% python3 -q
>>> import numpy as np
>>> np.set_printoptions(precision=1, suppress=True, linewidth=160)
>>> def rnd(a):
...     return np.round(a, 1) + 0
... 
>>> mat = np.load("arr.npy")
>>> mat
array([[ 1,  0, -2,  0],
       [ 0,  1,  0, -2],
       [ 2,  0,  0,  0],
       [ 0,  2,  0,  0]])
>>> # splits into 2 blocks
>>> hat = np.triu(np.array([[2, -1, 1, 0], [0, -2, 3, -1], [-3, -1, -1, -3], [3, 0, 2, 2]]), 1) + np.eye(4)
>>> out = hat @ mat @ np.linalg.inv(hat)
>>> np.trace(out), np.trace(mat)
(np.float64(2.0), np.int64(2))
>>> q = mat.astype(float).copy()
>>> for j in range(4):
...     q[:, j] -= q[:, :j] @ (q[:, :j].T @ q[:, j])
...     q[:, j] /= np.linalg.norm(q[:, j])
... 
>>> rnd(q.T @ q)
array([[1., 0., 0., 0.],
       [0., 1., 0., 0.],
       [0., 0., 1., 0.],
       [0., 0., 0., 1.]])
>>> rnd(q.T @ mat)
array([[ 2.2,  0. , -0.9,  0. ],
       [ 0. ,  2.2,  0. , -0.9],
       [ 0. ,  0. ,  1.8,  0. ],
       [ 0. ,  0. ,  0. ,  1.8]])
>>> rnd(q)
array([[ 0.4,  0. , -0.9,  0. ],
       [ 0. ,  0.4,  0. , -0.9],
       [ 0.9,  0. ,  0.4,  0. ],
       [ 0. ,  0.9,  0. ,  0.4]])
>>> rng = np.random.default_rng(24885)
>>> labels = rng.permutation(4)
>>> labels
array([2, 3, 0, 1])
>>> out = mat[labels][:, labels]
>>> rnd(np.sort(np.abs(np.linalg.eigvals(out))))
array([2., 2., 2., 2.])
>>> rnd(np.linalg.det(out)), rnd(np.linalg.det(mat[labels]))
(np.float64(16.0), np.float64(16.0))
>>> np.diag(out)
array([0, 0, 1, 1])
>>> np.trace(out)
np.int64(2)
>>> np.allclose(out, mat)
False
>>> mat.sum(axis=1)
array([-1, -1,  2,  2])
>>> np.linalg.matrix_rank(mat)
np.int64(4)
>>> np.abs(mat).max()
np.int64(2)
>>> np.unravel_index(np.abs(mat).argmax(), mat.shape)
(np.int64(0), np.int64(2))
>>> np.count_nonzero(mat)
np.int64(6)
>>> mat.shape
(4, 4)
>>> out = mat[0, 0] * mat[1:] - np.outer(mat[1:, 0], mat[0])
>>> out
array([[ 0,  1,  0, -2],
       [ 0,  0,  4,  0],
       [ 0,  2,  0,  0]])
>>> np.linalg.matrix_rank(out), np.linalg.matrix_rank(mat)
(np.int64(3), np.int64(4))
>>> mat[:, 0] / mat[0, 0]
array([1., 0., 2., 0.])
>>> np.flatnonzero(~out.round(6).any(axis=1))
array([], dtype=int64)
>>> feats = np.load("layer11.npy")
>>> feats
array([[ 1.5, -2.8,  1.2],
       [-3.6,  1.7,  2. ],
       [ 1. ,  4.4,  0.2],
       [ 2.7,  1.5, -2.6],
       [ 4.2, -0.6,  0.6],
       [-3.1,  1.4,  3.9],
       [ 0.8, -0.8, -1.9],
       [ 0.1,  0.4,  4. ],
       [ 1. ,  1.5,  2.5],
       [ 2.6,  0.5,  1.6],
       [ 0.2,  0.8,  2.2],
       [ 0.2, -3.2, -1.3],
       [-2.2,  1.8,  2.3],
       [ 6.7, -3. , -2.8],
       [-1. ,  0.9, -0.1],
       [ 0.7, -1.9, -1.8]])
>>> Ac = (feats - feats.mean(axis=0)) / feats.std(axis=0)
>>> np.argwhere(np.abs(Ac) > 2)
array([[ 2,  1],
       [13,  0]])
>>> rnd(Ac.std(axis=0))
array([1., 1., 1.])
>>> beta = np.linalg.lstsq(np.delete(Ac, 1, axis=1), Ac[:, 1])[0]
>>> rnd(beta)
array([-0.3,  0.3])
>>> np.abs(beta).argmax()
np.int64(1)
